% ipython --no-banner

In [1]: import numpy as np

In [2]: np.set_printoptions(precision=2, suppress=True, linewidth=140)

In [3]: W0 = np.load("m.npy")

In [4]: W0
Out[4]: 
array([[-8., -5.],
       [10.,  7.]])

In [5]: Uu, sig, Vt = np.linalg.svd(W0, full_matrices=False)

In [6]: np.round(Vt @ Vt.T, 2) + 0
Out[6]: 
array([[1., 0.],
       [0., 1.]])

In [7]: round(np.sqrt((sig ** 2).sum()), 2), round(float(np.linalg.norm(W0)), 2)
Out[7]: (np.float64(15.43), 15.43)

In [8]: np.abs(Uu[:, 0]).round(6).argmax()
Out[8]: np.int64(1)

In [9]: sig
Out[9]: array([15.42,  0.39])

In [10]: sig / sig[0]
Out[10]: array([1.  , 0.03])

In [11]: O = W0.astype(float).copy()

In [12]: for j in range(2):
    ...:     O[:, j] -= O[:, :j] @ (O[:, :j].T @ O[:, j])
    ...:     O[:, j] /= np.linalg.norm(O[:, j])
    ...: 

In [13]: np.round(O.T @ W0, 2) + 0
Out[13]: 
array([[12.81,  8.59],
       [ 0.  ,  0.47]])

In [14]: O
Out[14]: 
array([[-0.62,  0.78],
       [ 0.78,  0.62]])

In [15]: u = np.array([-2, -3])

In [16]: B = W0 + np.outer(u, np.eye(2)[0])

In [17]: np.linalg.matrix_rank(np.linalg.inv(B) - np.linalg.inv(W0), tol=1e-8)
Out[17]: np.int64(1)

In [18]: ev, evecs = np.linalg.eig(W0)

In [19]: W0 @ evecs[:, 0] - ev[0] * evecs[:, 0]
Out[19]: array([0., 0.])

In [20]: ev
Out[20]: array([-3.,  2.])

In [21]: np.sort(np.linalg.eigvals(W0 @ W0))
Out[21]: array([4., 9.])

In [22]: feats = np.array([[1, -1, 1, -1], [1, 0, 0, 0], [1, 1, 1, 1]])

In [23]: feats
Out[23]: 
array([[ 1, -1,  1, -1],
       [ 1,  0,  0,  0],
       [ 1,  1,  1,  1]])

In [24]: round(float(np.linalg.norm(feats[0] - feats[1])), 2)
Out[24]: 1.73

In [25]: np.linalg.norm(feats, axis=1).argmax()
Out[25]: np.int64(0)

In [26]: np.linalg.norm(feats, axis=1)
Out[26]: array([2., 1., 2.])

In [27]: np.round(np.linalg.norm(feats, 2), 2)
Out[27]: np.float64(2.14)

In [28]: feats[0] @ feats[1]
Out[28]: np.int64(1)

In [29]: np.round(np.linalg.norm(feats, "nuc"), 2)
Out[29]: np.float64(4.8)

In [30]: round(float(np.linalg.norm(feats) ** 2 / np.linalg.norm(feats, 2) ** 2), 2)
Out[30]: 1.97

In [31]: data = np.array([[0.89, 1.04, -2.79],
    ...:     [0.63, -6.46, -0.03],
    ...:     [-1.05, 2.62, 2.48],
    ...:     [0.75, 4.64, -0.62],
    ...:     [3.47, -5.74, 4.15],
    ...:     [0.75, -1.64, 0.58],
    ...:     [-0.3, -0.89, 7.25],
    ...:     [-0.68, -0.32, 0.93],
    ...:     [-0.05, 4.91, 4.87],
    ...:     [-0.68, -3.8, 3.56],
    ...:     [-0.83, 5.35, -0.38],
    ...:     [2.11, 3.25, 1.14],
    ...:     [-1.18, 7.66, -1.99],
    ...:     [-1.01, 1.53, 2.24],
    ...:     [-1.92, -1.93, 2.58],
    ...:     [-2.29, 5.82, -0.67],
    ...:     [-2.93, -1.32, 1.7]])

In [32]: data
Out[32]: 
array([[ 0.89,  1.04, -2.79],
       [ 0.63, -6.46, -0.03],
       [-1.05,  2.62,  2.48],
       [ 0.75,  4.64, -0.62],
       [ 3.47, -5.74,  4.15],
       [ 0.75, -1.64,  0.58],
       [-0.3 , -0.89,  7.25],
       [-0.68, -0.32,  0.93],
       [-0.05,  4.91,  4.87],
       [-0.68, -3.8 ,  3.56],
       [-0.83,  5.35, -0.38],
       [ 2.11,  3.25,  1.14],
       [-1.18,  7.66, -1.99],
       [-1.01,  1.53,  2.24],
       [-1.92, -1.93,  2.58],
       [-2.29,  5.82, -0.67],
       [-2.93, -1.32,  1.7 ]])

In [33]: Xs = data - data.mean(axis=0)

In [34]: Uu, sig, Vt = np.linalg.svd(Xs, full_matrices=False)

In [35]: np.linalg.matrix_rank(Xs)
Out[35]: np.int64(3)

In [36]: np.abs(Vt[0]).argmax()
Out[36]: np.int64(1)

In [37]: sig
Out[37]: array([17.26,  9.21,  6.01])

In [38]: Vt[0] * np.sign(Vt[0, np.abs(Vt[0]).argmax()])
Out[38]: array([-0.12,  0.94, -0.31])

In [39]: np.round(Xs.mean(axis=0), 2) + 0
Out[39]: array([0., 0., 0.])
